$ python3 -q
>>> import numpy as np
>>> import numpy.linalg as la
>>> np.set_printoptions(suppress=True, linewidth=120)
>>> rnd = lambda a: np.round(a, 2) + 0
>>> arr = np.load("case18.npy")
>>> arr
array([[0, 0, 0, 0, 0, 0, 0, 0, 0, 0, 1, 0, 0, 0],
       [0, 0, 0, 0, 0, 1, 0, 0, 0, 0, 0, 0, 0, 0],
       [0, 0, 0, 0, 1, 0, 0, 0, 0, 0, 0, 0, 0, 0],
       [0, 0, 0, 0, 0, 0, 0, 0, 0, 0, 0, 0, 1, 0],
       [0, 0, 1, 0, 0, 0, 0, 0, 0, 0, 0, 0, 0, 0],
       [0, 0, 0, 0, 0, 0, 1, 0, 0, 0, 0, 0, 0, 0],
       [1, 0, 0, 0, 0, 0, 0, 0, 0, 0, 0, 0, 0, 0],
       [0, 0, 0, 1, 0, 0, 0, 0, 0, 0, 0, 0, 0, 0],
       [0, 0, 0, 0, 0, 0, 0, 0, 0, 1, 0, 0, 0, 0],
       [0, 1, 0, 0, 0, 0, 0, 0, 0, 0, 0, 0, 0, 0],
       [0, 0, 0, 0, 0, 0, 0, 0, 1, 0, 0, 0, 0, 0],
       [0, 0, 0, 0, 0, 0, 0, 0, 0, 0, 0, 0, 0, 1],
       [0, 0, 0, 0, 0, 0, 0, 0, 0, 0, 0, 1, 0, 0],
       [0, 0, 0, 0, 0, 0, 0, 1, 0, 0, 0, 0, 0, 0]])
>>> rng = np.random.default_rng(3653)
>>> lab = rng.permutation(14)
>>> A2 = arr[:, lab] * rng.choice([-1, 1], 14)
>>> A2
array([[ 0,  0,  0,  0,  0,  0,  0,  1,  0,  0,  0,  0,  0,  0],
       [ 0,  0,  0,  0,  0,  1,  0,  0,  0,  0,  0,  0,  0,  0],
       [ 0, -1,  0,  0,  0,  0,  0,  0,  0,  0,  0,  0,  0,  0],
       [ 0,  0,  0,  0,  0,  0,  0,  0,  0,  0,  0,  0, -1,  0],
       [ 0,  0,  0,  0,  0,  0,  0,  0,  0,  0,  0, -1,  0,  0],
       [ 0,  0,  0,  0,  0,  0, -1,  0,  0,  0,  0,  0,  0,  0],
       [ 0,  0,  0,  0, -1,  0,  0,  0,  0,  0,  0,  0,  0,  0],
       [ 0,  0,  0,  0,  0,  0,  0,  0,  0,  1,  0,  0,  0,  0],
       [ 0,  0,  0,  0,  0,  0,  0,  0,  0,  0, -1,  0,  0,  0],
       [ 0,  0,  0,  0,  0,  0,  0,  0,  0,  0,  0,  0,  0, -1],
       [ 0,  0,  1,  0,  0,  0,  0,  0,  0,  0,  0,  0,  0,  0],
       [ 1,  0,  0,  0,  0,  0,  0,  0,  0,  0,  0,  0,  0,  0],
       [ 0,  0,  0,  0,  0,  0,  0,  0,  1,  0,  0,  0,  0,  0],
       [ 0,  0,  0, -1,  0,  0,  0,  0,  0,  0,  0,  0,  0,  0]])
>>> U, _, vt = la.svd(arr.T @ A2)
>>> lab
array([13,  4,  8,  7,  0,  5,  6, 10, 11,  3,  9,  2, 12,  1])
>>> x0 = np.array([-2, -3, -1, -1, -1, 1, 2, 3, -3, -2, -3, -2, -1, 2])
>>> np.sign((arr @ x0).round(6))
array([-1,  1, -1, -1, -1,  1, -1, -1, -1, -1, -1,  1, -1,  1])
>>> arr @ np.eye(14)[0]
array([0., 0., 0., 0., 0., 0., 1., 0., 0., 0., 0., 0., 0., 0.])
>>> (arr @ x0).argmax()
np.int64(13)
>>> np.einsum("ij,j->i", arr, x0)
array([-3,  1, -1, -1, -1,  2, -2, -1, -2, -3, -3,  2, -2,  3])
>>> la.norm(arr @ x0) <= la.norm(arr, 2) * la.norm(x0) + 1e-9
np.True_
>>> A2 = arr / la.norm(arr, axis=1, keepdims=True)
>>> G = A2 @ A2.T
>>> rnd(la.norm(A2, axis=1))
array([1., 1., 1., 1., 1., 1., 1., 1., 1., 1., 1., 1., 1., 1.])
>>> np.degrees(np.arccos(np.clip(G[1, 3], -1, 1)))
np.float64(90.0)
>>> G[1]
array([0., 1., 0., 0., 0., 0., 0., 0., 0., 0., 0., 0., 0., 0.])
>>> np.argwhere(np.triu(np.abs(G) > 0.95, 1))
array([], shape=(0, 2), dtype=int64)
>>> x0 = np.array([3, 0, 2, 0, 0, 2, 2, 1, -3, -3, 2, 2, 0, 2])
>>> h1 = np.maximum(arr @ x0, 0)
>>> np.maximum(arr @ (3 * x0), 0)
array([6, 6, 0, 0, 6, 6, 9, 0, 0, 0, 0, 6, 6, 3])
>>> np.maximum(arr @ x0, 0) - np.maximum(-arr @ x0, 0)
array([ 2,  2,  0,  0,  2,  2,  3,  0, -3,  0, -3,  2,  2,  1])
>>> np.flatnonzero(h1 > 1e-9)
array([ 0,  1,  4,  5,  6, 11, 12, 13])
>>> rnd(np.sort(np.abs(la.eigvals(arr)))[::-1])
array([1., 1., 1., 1., 1., 1., 1., 1., 1., 1., 1., 1., 1., 1.])
>>> arr @ np.ones(14)
array([1., 1., 1., 1., 1., 1., 1., 1., 1., 1., 1., 1., 1., 1.])
>>> p = np.eye(14)[7]
>>> for _ in range(5):
...     p = p @ arr
...     print(p.round(2))
... 
[0. 0. 0. 1. 0. 0. 0. 0. 0. 0. 0. 0. 0. 0.]
[0. 0. 0. 0. 0. 0. 0. 0. 0. 0. 0. 0. 1. 0.]
[0. 0. 0. 0. 0. 0. 0. 0. 0. 0. 0. 1. 0. 0.]
[0. 0. 0. 0. 0. 0. 0. 0. 0. 0. 0. 0. 0. 1.]
[0. 0. 0. 0. 0. 0. 0. 1. 0. 0. 0. 0. 0. 0.]
>>> feats = np.loadtxt("a.csv", delimiter=",")
>>> feats
array([[-1.  ,  0.  , -5.97, -0.6 , -1.2 ,  1.6 , -1.2 , -1.6 , -1.6 , -0.4 ,  0.2 ],
       [-1.1 ,  1.3 , -3.89,  2.6 ,  0.6 ,  1.4 , -0.8 , -0.1 ,  0.7 ,  0.2 ,  0.3 ],
       [-1.1 ,  0.4 ,  3.49,  0.9 , -0.6 ,  0.1 ,  0.7 ,  0.4 , -0.9 ,  0.6 ,  0.8 ],
       [-0.1 , -0.8 , -0.47, -0.6 , -1.3 , -0.5 , -0.1 , -0.4 , -0.4 , -0.7 , -0.8 ],
       [-1.4 ,  0.8 ,  2.99,  1.1 ,  1.  ,  2.  ,  0.6 , -2.  , -1.  , -0.3 ,  0.8 ],
       [ 0.  , -2.  ,  3.43,  1.  , -0.8 ,  0.1 ,  0.7 , -1.  ,  1.5 , -0.8 ,  0.2 ],
       [ 0.4 ,  1.  , -3.64,  0.7 ,  0.2 , -1.3 , -0.7 ,  0.6 , -1.1 ,  0.8 ,  0.9 ],
       [-0.1 , -0.3 , -2.4 ,  1.8 , -0.5 ,  1.2 , -0.5 ,  1.3 ,  0.9 ,  1.2 ,  1.1 ],
       [-0.5 ,  1.6 , -1.01, -0.5 ,  0.3 ,  0.  , -0.2 ,  0.9 ,  1.4 ,  1.5 , -0.2 ],
       [ 0.  ,  0.4 ,  1.54, -1.  ,  0.5 , -1.1 ,  0.3 ,  1.2 ,  0.3 , -0.7 ,  0.1 ],
       [ 1.3 ,  0.1 ,  5.5 , -1.7 , -1.1 , -0.3 ,  1.1 , -1.9 , -0.2 , -1.7 , -0.8 ],
       [ 1.2 , -0.9 , -0.55, -0.2 , -0.3 ,  0.1 , -0.1 ,  1.  ,  0.8 ,  0.3 , -0.3 ],
       [-1.1 ,  1.5 ,  1.34,  0.6 , -0.8 , -0.8 ,  0.3 , -1.8 , -0.8 , -1.4 ,  0.4 ],
       [-1.3 ,  0.5 , -4.86, -0.7 ,  0.1 ,  0.8 , -1.  , -1.  ,  0.9 , -0.3 , -0.2 ],
       [-0.6 , -0.5 , -2.28, -0.5 ,  1.4 , -2.2 , -0.5 ,  0.9 ,  1.4 , -0.7 , -1.3 ],
       [ 0.  ,  0.  , -3.85, -0.5 ,  1.2 ,  0.7 , -0.8 , -0.8 ,  1.6 ,  0.3 , -1.5 ],
       [ 1.9 ,  0.2 ,  1.12,  0.7 , -1.  ,  1.4 ,  0.2 ,  1.  ,  2.2 , -0.3 , -0.1 ],
       [ 1.1 ,  0.7 , -4.05,  1.  ,  0.8 , -0.4 , -0.8 ,  1.1 , -0.3 ,  0.2 ,  0.4 ],
       [ 0.1 ,  0.1 , -7.51,  0.3 ,  1.  , -0.1 , -1.5 ,  0.7 ,  0.3 ,  0.7 , -0.7 ],
       [-0.8 , -0.2 , -4.44, -1.  , -0.6 , -0.6 , -0.9 , -0.5 , -0.4 ,  0.6 ,  0.2 ],
       [ 2.4 ,  0.3 , -3.45, -1.1 , -1.6 , -0.7 , -0.7 ,  1.3 , -1.4 ,  0.6 , -0.7 ]])
>>> P = feats @ la.solve(feats.T @ feats, feats.T)
>>> np.allclose(P @ P, P)
True
>>> rnd(np.trace(P))
np.float64(11.0)
>>> blk = np.stack([feats, 2 * feats, feats[::-1]])
>>> blk.shape
(3, 21, 11)
>>> (blk @ feats.T).shape
(3, 21, 21)
>>> x0 = np.array([0, 2, 0, 2, 2, 0, 0, 2, 2, 2, 2])
>>> y = feats @ x0
>>> b, lr = np.zeros(11), 1 / la.norm(feats, 2) ** 2
>>> for i in range(3):
...     b -= lr * feats.T @ (feats @ b - y)
...     if i % 1 == 0: print(i, round(la.norm(feats @ b - y), 2))
... 
0 26.65
1 23.45
2 20.65
>>> rnd(la.cond(feats))
np.float64(343.15)
>>> rnd(b)
array([-0.08,  0.38, -0.37,  0.87,  0.58,  0.18, -0.07,  0.82,  0.55,  0.59,  0.35])
>>> U, sigma, vt = la.svd(feats)
>>> rnd(sigma)
array([17.5 ,  6.9 ,  6.27,  5.24,  4.82,  3.45,  3.08,  2.75,  1.65,  1.46,  0.05])
>>> np.argmax(sigma[:-1] / (sigma[1:] + 1e-6)) + 1
np.int64(10)
>>> A2 = U[:, :10] @ np.diag(sigma[:10]) @ vt[:10]
>>> rnd(la.norm(feats - A2, 2)), rnd(sigma[10])
(np.float64(0.05), np.float64(0.05))
>>> la.matrix_rank(A2)
np.int64(10)
>>> rnd(np.abs(feats - A2).max())
np.float64(0.02)
>>> la.matrix_rank(feats, rtol=0.05)
np.int64(10)
>>> m1 = np.loadtxt("block16.csv", delimiter=",")
>>> m1
array([[ 2., -3., -2., -2.,  0.,  0.,  0.,  0.,  0.,  0.,  0.,  0.],
       [ 3., -2.,  2., -1.,  0.,  0.,  0.,  0.,  0.,  0.,  0.,  0.],
       [-1., -2.,  0.,  1.,  0.,  0.,  0.,  0.,  0.,  0.,  0.,  0.],
       [-1., -1.,  2.,  2.,  0.,  0.,  0.,  0.,  0.,  0.,  0.,  0.],
       [ 0.,  0.,  0.,  0.,  0.,  0.,  2.,  0.,  1.,  2.,  1.,  2.],
       [ 0.,  0.,  0.,  0.,  0.,  1.,  3.,  3.,  1.,  3.,  3.,  2.],
       [ 0.,  0.,  0.,  0.,  1.,  2.,  0.,  1.,  1.,  1.,  2.,  0.],
       [ 0.,  0.,  0.,  0.,  3.,  0.,  2.,  3.,  2.,  0.,  0.,  3.],
       [ 0.,  0.,  0.,  0.,  3.,  2.,  1.,  1.,  1.,  0.,  0.,  3.],
       [ 0.,  0.,  0.,  0.,  3.,  0.,  1.,  1.,  0.,  2.,  2.,  3.],
       [ 0.,  0.,  0.,  0.,  1.,  2.,  1.,  1.,  0.,  3.,  0.,  1.],
       [ 0.,  0.,  0.,  0.,  3.,  3.,  3.,  2.,  0.,  3.,  1.,  2.]])
>>> A2 = np.array([[-2, 3],
...     [1, 5],
...     [0, 4],
...     [1, 4],
...     [-3, -5],
...     [4, -2],
...     [1, -4],
...     [5, -5],
...     [-1, 1],
...     [4, -2],
...     [2, 3],
...     [5, -5]])
>>> np.einsum("ik,kj->ji", m1, A2)
array([[ -9.,  -9.,   1.,   3.,  21.,  49.,  17.,  21.,  19.,  24.,  28.,  40.],
       [-25.,   3.,  -9.,   8., -18., -35.,  -9., -51., -42., -37., -29., -56.]])
>>> la.matrix_rank(m1 @ A2)
np.int64(2)
>>> np.einsum("ij,ij->i", m1, m1)
array([21., 18.,  6., 10., 14., 42., 12., 35., 25., 28., 17., 45.])
>>> la.matrix_rank(np.vstack([m1, A2.T]))
np.int64(12)
>>> A2 @ m1
Traceback (most recent call last):
  File "<python-input-62>", line 1, in <module>
    A2 @ m1
    ~~~^~~~
ValueError: matmul: Input operand 1 has a mismatch in its core dimension 0, with gufunc signature (n?,k),(k,m?)->(n?,m?) (size 12 is different from 2)
>>> np.diff(m1, axis=0)
array([[ 1.,  1.,  4.,  1.,  0.,  0.,  0.,  0.,  0.,  0.,  0.,  0.],
       [-4.,  0., -2.,  2.,  0.,  0.,  0.,  0.,  0.,  0.,  0.,  0.],
       [ 0.,  1.,  2.,  1.,  0.,  0.,  0.,  0.,  0.,  0.,  0.,  0.],
       [ 1.,  1., -2., -2.,  0.,  0.,  2.,  0.,  1.,  2.,  1.,  2.],
       [ 0.,  0.,  0.,  0.,  0.,  1.,  1.,  3.,  0.,  1.,  2.,  0.],
       [ 0.,  0.,  0.,  0.,  1.,  1., -3., -2.,  0., -2., -1., -2.],
       [ 0.,  0.,  0.,  0.,  2., -2.,  2.,  2.,  1., -1., -2.,  3.],
       [ 0.,  0.,  0.,  0.,  0.,  2., -1., -2., -1.,  0.,  0.,  0.],
       [ 0.,  0.,  0.,  0.,  0., -2.,  0.,  0., -1.,  2.,  2.,  0.],
       [ 0.,  0.,  0.,  0., -2.,  2.,  0.,  0.,  0.,  1., -2., -2.],
       [ 0.,  0.,  0.,  0.,  2.,  1.,  2.,  1.,  0.,  0.,  1.,  1.]])
>>> m1.sum(axis=0)
array([ 3., -8.,  2.,  0., 14., 10., 13., 12.,  6., 14.,  9., 16.])
>>> la.matrix_rank(m1)
np.int64(12)
>>> np.count_nonzero(m1)
np.int64(63)
>>> np.unravel_index(np.abs(m1).argmax(), m1.shape)
(np.int64(0), np.int64(1))
>>> rnd(m1.mean(axis=0))
array([ 0.25, -0.67,  0.17,  0.  ,  1.17,  0.83,  1.08,  1.  ,  0.5 ,  1.17,  0.75,  1.33])
>>> rnd(la.svd(m1, compute_uv=False))
array([12.64,  5.54,  5.  ,  3.91,  3.78,  2.99,  2.76,  2.52,  1.71,  1.18,  0.79,  0.09])
>>> m1 - m1[0]
array([[ 0.,  0.,  0.,  0.,  0.,  0.,  0.,  0.,  0.,  0.,  0.,  0.],
       [ 1.,  1.,  4.,  1.,  0.,  0.,  0.,  0.,  0.,  0.,  0.,  0.],
       [-3.,  1.,  2.,  3.,  0.,  0.,  0.,  0.,  0.,  0.,  0.,  0.],
       [-3.,  2.,  4.,  4.,  0.,  0.,  0.,  0.,  0.,  0.,  0.,  0.],
       [-2.,  3.,  2.,  2.,  0.,  0.,  2.,  0.,  1.,  2.,  1.,  2.],
       [-2.,  3.,  2.,  2.,  0.,  1.,  3.,  3.,  1.,  3.,  3.,  2.],
       [-2.,  3.,  2.,  2.,  1.,  2.,  0.,  1.,  1.,  1.,  2.,  0.],
       [-2.,  3.,  2.,  2.,  3.,  0.,  2.,  3.,  2.,  0.,  0.,  3.],
       [-2.,  3.,  2.,  2.,  3.,  2.,  1.,  1.,  1.,  0.,  0.,  3.],
       [-2.,  3.,  2.,  2.,  3.,  0.,  1.,  1.,  0.,  2.,  2.,  3.],
       [-2.,  3.,  2.,  2.,  1.,  2.,  1.,  1.,  0.,  3.,  0.,  1.],
       [-2.,  3.,  2.,  2.,  3.,  3.,  3.,  2.,  0.,  3.,  1.,  2.]])
>>> la.rank(m1)
Traceback (most recent call last):
  File "<python-input-71>", line 1, in <module>
    la.rank(m1)
    ^^^^^^^
AttributeError: module 'numpy.linalg' has no attribute 'rank'
>>> def softmax(z):
...     e = np.exp(z - z.max(axis=-1, keepdims=True))
...     return e / e.sum(axis=-1, keepdims=True)
... 
>>> rnd(softmax(m1[8] + 4))
array([0.02, 0.02, 0.02, 0.02, 0.33, 0.12, 0.04, 0.04, 0.04, 0.02, 0.02, 0.33])
>>> scores = m1 @ m1.T / np.sqrt(12)
>>> rnd(softmax(scores))
array([[0.94, 0.04, 0.  , 0.  , 0.  , 0.  , 0.  , 0.  , 0.  , 0.  , 0.  , 0.  ],
       [0.09, 0.86, 0.  , 0.01, 0.  , 0.  , 0.  , 0.  , 0.  , 0.  , 0.  , 0.  ],
       [0.09, 0.05, 0.27, 0.2 , 0.05, 0.05, 0.05, 0.05, 0.05, 0.05, 0.05, 0.05],
       [0.  , 0.04, 0.13, 0.57, 0.03, 0.03, 0.03, 0.03, 0.03, 0.03, 0.03, 0.03],
       [0.  , 0.  , 0.  , 0.  , 0.09, 0.5 , 0.01, 0.05, 0.02, 0.09, 0.03, 0.21],
       [0.  , 0.  , 0.  , 0.  , 0.  , 0.9 , 0.  , 0.  , 0.  , 0.  , 0.  , 0.09],
       [0.  , 0.  , 0.  , 0.  , 0.02, 0.28, 0.12, 0.04, 0.05, 0.07, 0.05, 0.37],
       [0.  , 0.  , 0.  , 0.  , 0.  , 0.03, 0.  , 0.82, 0.05, 0.03, 0.  , 0.08],
       [0.  , 0.  , 0.  , 0.  , 0.  , 0.02, 0.  , 0.27, 0.27, 0.06, 0.01, 0.36],
       [0.  , 0.  , 0.  , 0.  , 0.01, 0.12, 0.  , 0.09, 0.04, 0.37, 0.01, 0.37],
       [0.  , 0.  , 0.  , 0.  , 0.01, 0.13, 0.01, 0.01, 0.02, 0.03, 0.07, 0.72],
       [0.  , 0.  , 0.  , 0.  , 0.  , 0.04, 0.  , 0.01, 0.  , 0.01, 0.  , 0.94]])
>>> rnd(softmax(scores)[8] @ m1)
array([0.  , 0.  , 0.  , 0.  , 2.93, 1.67, 2.03, 1.93, 0.84, 1.29, 0.55, 2.6 ])
>>> Q, R = la.qr(m1)
>>> rnd(Q @ R)
array([[ 2., -3., -2., -2.,  0.,  0.,  0.,  0.,  0.,  0.,  0.,  0.],
       [ 3., -2.,  2., -1.,  0.,  0.,  0.,  0.,  0.,  0.,  0.,  0.],
       [-1., -2.,  0.,  1.,  0.,  0.,  0.,  0.,  0.,  0.,  0.,  0.],
       [-1., -1.,  2.,  2.,  0.,  0.,  0.,  0.,  0.,  0.,  0.,  0.],
       [ 0.,  0.,  0.,  0.,  0.,  0.,  2.,  0.,  1.,  2.,  1.,  2.],
       [ 0.,  0.,  0.,  0.,  0.,  1.,  3.,  3.,  1.,  3.,  3.,  2.],
       [ 0.,  0.,  0.,  0.,  1.,  2.,  0.,  1.,  1.,  1.,  2.,  0.],
       [ 0.,  0.,  0.,  0.,  3.,  0.,  2.,  3.,  2.,  0.,  0.,  3.],
       [ 0.,  0.,  0.,  0.,  3.,  2.,  1.,  1.,  1.,  0.,  0.,  3.],
       [ 0.,  0.,  0.,  0.,  3.,  0.,  1.,  1.,  0.,  2.,  2.,  3.],
       [ 0.,  0.,  0.,  0.,  1.,  2.,  1.,  1.,  0.,  3.,  0.,  1.],
       [ 0.,  0.,  0.,  0.,  3.,  3.,  3.,  2.,  0.,  3.,  1.,  2.]])
>>> rnd(np.abs(np.diag(R)))
array([3.87, 3.55, 3.46, 0.13, 6.16, 3.54, 3.78, 2.25, 1.78, 2.53, 2.4 , 1.31])
